% ipython --no-banner

In [1]: import numpy as np

In [2]: import numpy.linalg as la

In [3]: np.set_printoptions(precision=1, suppress=True, linewidth=100)

In [4]: X = np.loadtxt("mat.csv", delimiter=",")

In [5]: X
Out[5]: 
array([[ 5., -4.,  0.,  0.],
       [-9., -5.,  0.,  0.],
       [ 0.,  0.,  5., -4.],
       [ 0.,  0., -9., -5.]])

In [6]: np.einsum("ij,ji->", X, X)
Out[6]: np.float64(244.0)

In [7]: np.poly(X)
Out[7]: array([   1.,    0., -122.,    0., 3721.])

In [8]: round(la.eigvals(X).sum().real, 1)
Out[8]: np.float64(0.0)

In [9]: round(float(la.det(2 * X)), 1), round(la.det(X), 1)
Out[9]: (59536.0, np.float64(3721.0))

In [10]: la.eigvals(X)
Out[10]: array([ 7.8, -7.8,  7.8, -7.8])

In [11]: M = np.load("test8.npy")

In [12]: M.round(1) + 0
Out[12]: 
array([[-0.3, -1. ,  0. ],
       [ 0.9, -0.2, -0.4],
       [ 0.4, -0.1,  0.9]])

In [13]: # columns are unit length and at right angles

In [14]: rng = np.random.default_rng(38)

In [15]: z = rng.permutation(3)

In [16]: z
Out[16]: array([0, 1, 2])

In [17]: Y = M[z][:, z]

In [18]: np.round(np.trace(Y), 1)
Out[18]: np.float64(0.4)

In [19]: np.sort(np.abs(la.eigvals(Y)))
Out[19]: array([1., 1., 1.])

In [20]: np.allclose(Y, M)
Out[20]: True

In [21]: round(float(la.det(Y)), 1), round(la.det(M[z]), 1)
Out[21]: (1.0, np.float64(1.0))

In [22]: t3 = np.stack([M, 5 * M, M[::-1]])

In [23]: la.det(t3)
Out[23]: array([  1., 125.,  -1.])

In [24]: (t3 @ M.T).shape
Out[24]: (3, 3, 3)

In [25]: la.matrix_rank(t3.reshape(3, -1))
Out[25]: np.int64(2)

In [26]: x0 = np.array([0, 3, 4])

In [27]: round(la.norm(x0), 1), np.round(la.norm(M @ x0), 1)
Out[27]: (np.float64(5.0), np.float64(5.0))

In [28]: np.round(M.T @ (M @ x0), 1) + 0
Out[28]: array([0., 3., 4.])

In [29]: np.round(la.inv(M), 1) + 0
Out[29]: 
array([[-0.3,  0.9,  0.4],
       [-1. , -0.2, -0.1],
       [ 0. , -0.4,  0.9]])

In [30]: [p for p in range(1, 25) if np.allclose(la.matrix_power(M, p), np.eye(3))]
Out[30]: []

In [31]: 3 - la.matrix_rank(M - np.eye(3), tol=1e-8)
Out[31]: np.int64(1)

In [32]: q, _ = la.qr(np.array([[-0.2, 1.1, -1.0], [-0.6, -1.1, 1.5], [-0.9, 0.6, -0.8]]))

In [33]: V, _ = la.qr(np.array([[0.8, -0.1, -0.6, 0.5],
    ...:     [-0.6, -0.8, 0.7, -2.0],
    ...:     [0.2, 0.5, 1.7, 0.4],
    ...:     [-1.7, 0.6, -2.2, 0.6]]))

In [34]: sig = 5 * 0.7 ** np.arange(3)

In [35]: F = q[:, :3] * sig @ V[:3]

In [36]: F
Out[36]: 
array([[ 1.2, -2.7,  0.1, -0.6],
       [ 0.5,  1.4,  0.2, -3.5],
       [ 1.9, -0.3, -3.4, -2.1]])

In [37]: Y = F / np.sqrt((F ** 2).mean(axis=1, keepdims=True))

In [38]: F - F.mean(axis=1, keepdims=True)
Out[38]: 
array([[ 1.7, -2.2,  0.6, -0.1],
       [ 0.8,  1.7,  0.6, -3.2],
       [ 2.9,  0.6, -2.4, -1.1]])

In [39]: la.matrix_rank(F - F.mean(axis=1, keepdims=True))
Out[39]: np.int64(3)

In [40]: u, g = F[2], F[0]

In [41]: np.round(u @ u, 1)
Out[41]: np.float64(19.3)

In [42]: round(float(u @ g), 1)
Out[42]: 4.1

In [43]: pr = (u @ g) / (u @ u) * u

In [44]: np.round(np.outer(u, g), 1) + 0
Out[44]: 
array([[ 2.3, -5.1,  0.2, -1.1],
       [-0.4,  0.9,  0. ,  0.2],
       [-4.2,  9.1, -0.4,  2.1],
       [-2.6,  5.7, -0.3,  1.3]])

In [45]: g - pr
Out[45]: array([ 0.8, -2.6,  0.8, -0.2])

In [46]: la.matrix_rank(np.outer(u, g))
Out[46]: np.int64(1)

In [47]: Y = F / la.norm(F, axis=1, keepdims=True)

In [48]: gram = Y @ Y.T

In [49]: (gram - 2 * np.eye(3)).round(6).argmax(axis=1)
Out[49]: array([2, 2, 1])

In [50]: gram
Out[50]: 
array([[ 1. , -0.1,  0.3],
       [-0.1,  1. ,  0.4],
       [ 0.3,  0.4,  1. ]])

In [51]: (np.abs(gram) > 0.9).astype(int)
Out[51]: 
array([[1, 0, 0],
       [0, 1, 0],
       [0, 0, 1]])

In [52]: def softmax(z):
    ...:     e = np.exp(z - z.max(axis=-1, keepdims=True))
    ...:     return e / e.sum(axis=-1, keepdims=True)
    ...: 

In [53]: np.round(softmax(10 * F[2]), 1) + 0
Out[53]: array([1., 0., 0., 0.])

In [54]: scores = F @ F.T / np.sqrt(4)

In [55]: np.round(softmax(scores + np.triu(np.full(scores.shape, -np.inf), 1)), 1) + 0
Out[55]: 
array([[1., 0., 0.],
       [0., 1., 0.],
       [0., 0., 1.]])

In [56]: W0 = np.load("x.npy")

In [57]: W0
Out[57]: 
array([[ 0. , -0.6,  0.8],
       [-0.5, -0.7, -0.5],
       [ 0.9, -0.4, -0.3]])

In [58]: # keeps lengths

In [59]: u = np.array([1, 7, -1])

In [60]: np.cross(W0[0, :3], W0[1, :3])
Out[60]: array([ 0.9, -0.4, -0.3])

In [61]: np.convolve(W0[0], u)
Out[61]: array([ 0. , -0.6, -3.1,  6.4, -0.8])

In [62]: np.round(np.correlate(W0[0], W0[1], "full"), 1) + 0
Out[62]: array([ 0. ,  0.3,  0. , -0.3, -0.4])

In [63]: np.array([np.convolve(row, u, "same") for row in W0])
Out[63]: 
array([[-0.6, -3.1,  6.4],
       [-4.2, -5. , -2.7],
       [ 5.6, -4.1, -1.5]])

In [64]: mat = np.load("case3.npy")

In [65]: mat
Out[65]: 
array([[ 3, -2,  0],
       [ 2,  1,  0],
       [ 0,  0,  3]])

In [66]: (la.matrix_power((mat != 0) + (mat.T != 0) + np.eye(3), 3) > 0).astype(int)
Out[66]: 
array([[1, 1, 0],
       [1, 1, 0],
       [0, 0, 1]])

In [67]: round(float(la.det(mat)), 1)
Out[67]: 21.0

In [68]: mat @ mat
Out[68]: 
array([[ 5, -8,  0],
       [ 8, -3,  0],
       [ 0,  0,  9]])

In [69]: np.flatnonzero(la.matrix_power((mat != 0) + (mat.T != 0) + np.eye(3), 3)[1])
Out[69]: array([0, 1])

In [70]: Uu, sig, VT = la.svd(M, full_matrices=False)

In [71]: np.cumsum(sig ** 2) / np.sum(sig ** 2)
Out[71]: array([0.3, 0.7, 1. ])

In [72]: np.allclose(Uu * sig @ VT, M)
Out[72]: True

In [73]: q = mat.astype(float).copy()

In [74]: for j in range(3):
    ...:     q[:, j] -= q[:, :j] @ (q[:, :j].T @ q[:, j])
    ...:     q[:, j] /= la.norm(q[:, j])
    ...: 

In [75]: np.round(q.T @ q, 1) + 0
Out[75]: 
array([[1., 0., 0.],
       [0., 1., 0.],
       [0., 0., 1.]])

In [76]: data = np.loadtxt("w.csv", delimiter=",")

In [77]: data
Out[77]: 
array([[ 2., -3., -6.],
       [ 1.,  3., -4.],
       [ 2., -3., -3.],
       [ 3.,  0., -4.],
       [ 1.,  3., -1.],
       [ 2., -3., -3.],
       [ 2., -3., -3.],
       [ 0.,  0.,  0.],
       [ 1.,  3., -1.],
       [ 0.,  0.,  0.],
       [ 1.,  3., -1.],
       [ 0.,  0., -3.],
       [ 0.,  0.,  0.],
       [ 2., -3., -6.],
       [ 2., -3., -3.],
       [ 0.,  0.,  0.],
       [ 0.,  0.,  0.],
       [ 0.,  0.,  0.],
       [ 3.,  0., -4.],
       [ 0.,  0.,  0.],
       [ 1.,  3., -1.],
       [ 1.,  3., -1.],
       [ 1.,  3., -1.],
       [ 0.,  0.,  0.]])

In [78]: C = data[[14, 17]].astype(float)

In [79]: for _ in range(5):
    ...:     z = la.norm(data[:, None] - C, axis=-1).argmin(axis=1)
    ...:     C = np.array([data[z == j].mean(axis=0) for j in range(2)])
    ...: 

In [80]: z
Out[80]: array([0, 1, 0, 0, 1, 0, 0, 1, 1, 1, 1, 1, 1, 0, 0, 1, 1, 1, 0, 1, 1, 1, 1, 1])

In [81]: C
Out[81]: 
array([[ 2.2, -2.2, -4. ],
       [ 0.4,  1.3, -0.8]])

In [82]: C[1] - C[0]
Out[82]: array([-1.8,  3.6,  3.2])

In [83]: np.bincount(z)
Out[83]: array([ 8, 16])

In [84]: np.abs(C[1] - C[0]).argmax()
Out[84]: np.int64(1)
